% ipython --no-banner

In [1]: import numpy as np

In [2]: import numpy.linalg as la

In [3]: np.set_printoptions(suppress=True, linewidth=120)

In [4]: rnd = lambda a: np.round(a, 1) + 0

In [5]: K = np.array([[-0.8, -1.2, -0.5, -1.8],
   ...:     [-0.8, -0.6, 0.5, -1.3],
   ...:     [-0.1, 1.5, 0.0, -0.4],
   ...:     [0.9, -2.2, 1.3, 0.7],
   ...:     [0.3, -1.2, -1.6, -1.6]])

In [6]: rng = np.random.default_rng(355079)

In [7]: B = K + rng.integers(-2, 3, (5, 3)) @ rng.integers(-2, 3, (3, 4))

In [8]: rnd(B)
Out[8]: 
array([[-0.8, -5.2, -2.5, -2.8],
       [-6.8,  0.4,  2.5, -0.3],
       [-4.1, -0.5,  2. , -1.4],
       [-3.1, -7.2,  0.3, -0.3],
       [-7.7,  1.8,  1.4,  0.4]])

In [9]: rnd(B - K)
Out[9]: 
array([[ 0., -4., -2., -1.],
       [-6.,  1.,  2.,  1.],
       [-4., -2.,  2., -1.],
       [-4., -5., -1., -1.],
       [-8.,  3.,  3.,  2.]])

In [10]: la.matrix_rank(B - K, tol=1e-8)
Out[10]: np.int64(3)

In [11]: x0 = np.array([0, 1, 2, 1])

In [12]: target = K @ x0

In [13]: beta, lr = np.zeros(4), 1 / la.norm(K, 2) ** 2

In [14]: for i in range(3):
    ...:     beta -= lr * K.T @ (K @ beta - target)
    ...:     if i % 1 == 0: print(i, round(la.norm(K @ beta - target), 1))
    ...: 
0 1.8
1 1.4
2 1.1

In [15]: rnd(beta)
Out[15]: array([0.1, 0.9, 1.4, 1.4])

In [16]: def softmax(z):
    ...:     e = np.exp(z - z.max(axis=-1, keepdims=True))
    ...:     return e / e.sum(axis=-1, keepdims=True)
    ...: 

In [17]: rnd(softmax(K[1]))
Out[17]: array([0.2, 0.2, 0.6, 0.1])

In [18]: rnd(softmax(K).sum(axis=1))
Out[18]: array([1., 1., 1., 1., 1.])

In [19]: scores = K @ K.T / np.sqrt(4)

In [20]: softmax(scores).round(6).argmax(axis=1)
Out[20]: array([0, 0, 2, 3, 4])

In [21]: rnd(softmax(scores))
Out[21]: 
array([[0.5, 0.2, 0. , 0. , 0.3],
       [0.4, 0.3, 0.1, 0.1, 0.2],
       [0.1, 0.2, 0.6, 0. , 0.1],
       [0. , 0. , 0. , 0.9, 0. ],
       [0.3, 0.1, 0. , 0. , 0.6]])

In [22]: rnd(softmax(scores)[1] @ K)
Out[22]: array([-0.4, -0.9, -0.2, -1.3])

In [23]: x0 = np.array([3, -3, 1, 1])

In [24]: target = K @ x0

In [25]: rnd(la.lstsq(K, target)[0])
Out[25]: array([ 3., -3.,  1.,  1.])

In [26]: rnd(la.pinv(K) @ K)
Out[26]: 
array([[1., 0., 0., 0.],
       [0., 1., 0., 0.],
       [0., 0., 1., 0.],
       [0., 0., 0., 1.]])

In [27]: rnd(target)
Out[27]: array([-1.1, -1.4, -5.2, 11.3,  1.3])

In [28]: target = target + 0.1 * rng.normal(size=5)

In [29]: rnd(target)
Out[29]: array([-1.1, -1.3, -5.2, 11.3,  1.4])

In [30]: beta, *_ = la.lstsq(K, target)

In [31]: [round(float(la.norm(la.solve(K.T @ K + lam * np.eye(4), K.T @ target))), 2) for lam in (0, 1, 10, 100)]
Out[31]: [4.5, 3.79, 1.98, 0.35]

In [32]: rnd(K.T @ (target - K @ beta))
Out[32]: array([0., 0., 0., 0.])

In [33]: rnd(la.norm(target - K @ beta))
Out[33]: np.float64(0.0)

In [34]: rnd(beta)
Out[34]: array([ 3.1, -3. ,  1. ,  0.9])

In [35]: E = np.loadtxt("x.csv", delimiter=",")

In [36]: rnd(E)
Out[36]: 
array([[ 1. , -0.2, -0.1],
       [-0.2, -0.3, -0.9],
       [-0.1, -0.9,  0.3]])

In [37]: gram = E.T @ E

In [38]: rnd(gram)
Out[38]: 
array([[1., 0., 0.],
       [0., 1., 0.],
       [0., 0., 1.]])

In [39]: (E @ E.T).shape
Out[39]: (3, 3)

In [40]: np.trace(gram), (E ** 2).sum()
Out[40]: (np.float64(3.0), np.float64(3.0))

In [41]: x0 = np.array([2, -3, 3])

In [42]: rnd(la.inv(E))
Out[42]: 
array([[ 1. , -0.2, -0.1],
       [-0.2, -0.3, -0.9],
       [-0.1, -0.9,  0.3]])

In [43]: rnd(np.sort(np.abs(np.degrees(np.angle(la.eigvals(E))))))
Out[43]: array([  0.,   0., 180.])

In [44]: rnd(la.norm(x0)), rnd(la.norm(E @ x0))
Out[44]: (np.float64(4.7), np.float64(4.7))

In [45]: x0 = np.array([-2, 0, 1])

In [46]: h = np.maximum(E @ x0, 0)

In [47]: rnd(E * (h > 1e-9)[:, None])
Out[47]: 
array([[ 0. ,  0. ,  0. ],
       [ 0. ,  0. ,  0. ],
       [-0.1, -0.9,  0.3]])

In [48]: rnd(np.maximum(E @ (3 * x0), 0))
Out[48]: array([0. , 0. , 1.8])

In [49]: rnd(h)
Out[49]: array([0. , 0. , 0.6])

In [50]: np.flatnonzero(h > 1e-9)
Out[50]: array([2])

In [51]: X = np.loadtxt("w.csv", delimiter=",")

In [52]: X
Out[52]: 
array([[ 0.9, -1.8],
       [-1.8, -0.9]])

In [53]: np.all(la.eigvalsh(X) > 0)
Out[53]: np.False_

In [54]: [round(float(la.det(X[:i, :i])), 2) + 0 for i in range(1, 3)]
Out[54]: [0.9, -4.05]

In [55]: rnd(la.eigvalsh(X).min())
Out[55]: np.float64(-2.0)

In [56]: Q, V = la.qr(E[:, :1])[0], la.qr(E[:, 1:])[0]

In [57]: sig = la.svd(Q.T @ V, compute_uv=False)

In [58]: (sig > 0.9).sum()
Out[58]: np.int64(0)

In [59]: rnd(la.norm(Q @ Q.T - V @ V.T, 2))
Out[59]: np.float64(1.0)

In [60]: feats = np.load("out0.npy")

In [61]: feats
Out[61]: 
array([[1, 0, 0],
       [1, 1, 0],
       [1, 2, 1]])

In [62]: vals, V = la.eig(feats)

In [63]: feats @ V[:, 0] - vals[0] * V[:, 0]
Out[63]: array([0., 0., 0.])

In [64]: np.prod(vals)
Out[64]: np.float64(1.0)
